>>> import numpy as np
>>> np.set_printoptions(precision=2, suppress=True, linewidth=200, sign=" ")
>>> mat = np.loadtxt("m.csv", delimiter=",")
>>> print(mat)
[[-59.51  36.27  -7.81 -18.62  24.77 -49.6  -45.92 -20.9   43.83 -26.93  42.48  45.92 -13.71]
 [-49.95  29.67  -6.99 -13.49  20.06 -40.46 -38.   -16.78  35.56 -22.8   36.58  37.95 -12.55]
 [-45.74  26.8   -6.6  -11.34  17.99 -36.48 -34.54 -15.03  31.96 -20.97  33.94  34.45 -12.01]
 [-42.09  24.31  -6.23  -9.52  16.2  -33.03 -31.56 -13.54  28.86 -19.38  31.63  31.42 -11.51]
 [-36.87  20.81  -5.66  -7.02  13.65 -28.14 -27.33 -11.47  24.49 -17.11  28.27  27.1  -10.76]
 [-29.5   15.93  -4.76  -3.76  10.08 -21.33 -21.43  -8.68  18.42 -13.87  23.42  21.04  -9.61]
 [-25.02  13.02  -4.15  -1.95   7.94 -17.25 -17.9   -7.08  14.81 -11.88  20.38  17.37  -8.83]
 [-22.73  11.55  -3.82  -1.1    6.85 -15.2  -16.11  -6.29  13.   -10.86  18.8   15.51  -8.4 ]
 [-15.4    7.01  -2.63   1.22   3.48  -8.81 -10.52  -3.96   7.42  -7.56  13.56   9.65  -6.85]
 [ -7.61   2.58  -1.11   2.56   0.26  -2.63  -4.86  -1.91   2.14  -3.95   7.5    3.72  -4.67]
 [ -1.19  -0.05   0.2    1.19  -0.94   0.62  -0.7   -0.59  -0.49  -0.72   1.47  -0.1   -1.41]
 [ -0.93  -0.08   0.21   0.99  -0.85   0.59  -0.55  -0.52  -0.47  -0.57   1.17  -0.15  -1.17]
 [  0.5    0.26  -0.65  -0.66   1.25  -1.02   0.42   0.84   0.72   0.35  -0.64   0.6    1.01]
 [  0.99   0.49  -1.98  -0.74   3.06  -2.34   1.14   2.5    1.49   0.67  -0.97   1.54   2.04]
 [  1.23   0.49  -2.66  -0.51   3.81  -2.81   1.55   3.37   1.7    0.81  -1.02   1.89   2.39]
 [  1.44   0.46  -3.22  -0.24   4.37  -3.12   1.92   4.11   1.8    0.91  -1.03   2.14   2.64]
 [  4.53  -1.38  -8.77   4.9    8.45  -3.92   6.79  12.19   0.67   2.21  -1.     2.98   4.15]
 [  5.42  -2.03  -9.98   6.39   9.09  -3.71   8.08  14.1    0.06   2.56  -1.02   2.89   4.36]
 [  7.24  -3.41 -12.23   9.4   10.14  -3.06  10.66  17.75  -1.3    3.27  -1.09   2.51   4.68]
 [  7.26  -3.44 -12.26   9.45  10.16  -3.05  10.7   17.81  -1.33   3.28  -1.09   2.5    4.69]
 [  8.58  -4.46 -13.75  11.59  10.75  -2.45  12.52  20.29  -2.39   3.79  -1.17   2.12   4.87]
 [ 19.77 -13.54 -24.15  28.94  13.34   4.46  27.2   38.89 -12.33   8.08  -2.4   -2.61   5.69]
 [ 23.53 -16.64 -27.16  34.55  13.7    7.16  31.95  44.59 -15.85   9.52  -2.95  -4.52   5.83]
 [ 28.22 -20.52 -30.7   41.42  13.95  10.64  37.8   51.45 -20.3   11.32  -3.7   -7.02   5.96]]
>>> Uu, s, vt = np.linalg.svd(mat)
>>> print(np.argmax(s[:-1] / (s[1:] + 1e-6)) + 1)
3
>>> Y = Uu[:, :3] @ np.diag(s[:3]) @ vt[:3]
>>> print(round(np.linalg.norm(mat - Y) / np.linalg.norm(mat), 2))
0.0
>>> print(np.linalg.matrix_rank(mat, rtol=0.05))
3
>>> print(np.round(np.linalg.norm(mat - Y, 2), 2), round(s[3], 2))
0.0 0.0
>>> print(np.linalg.matrix_rank(Y))
3
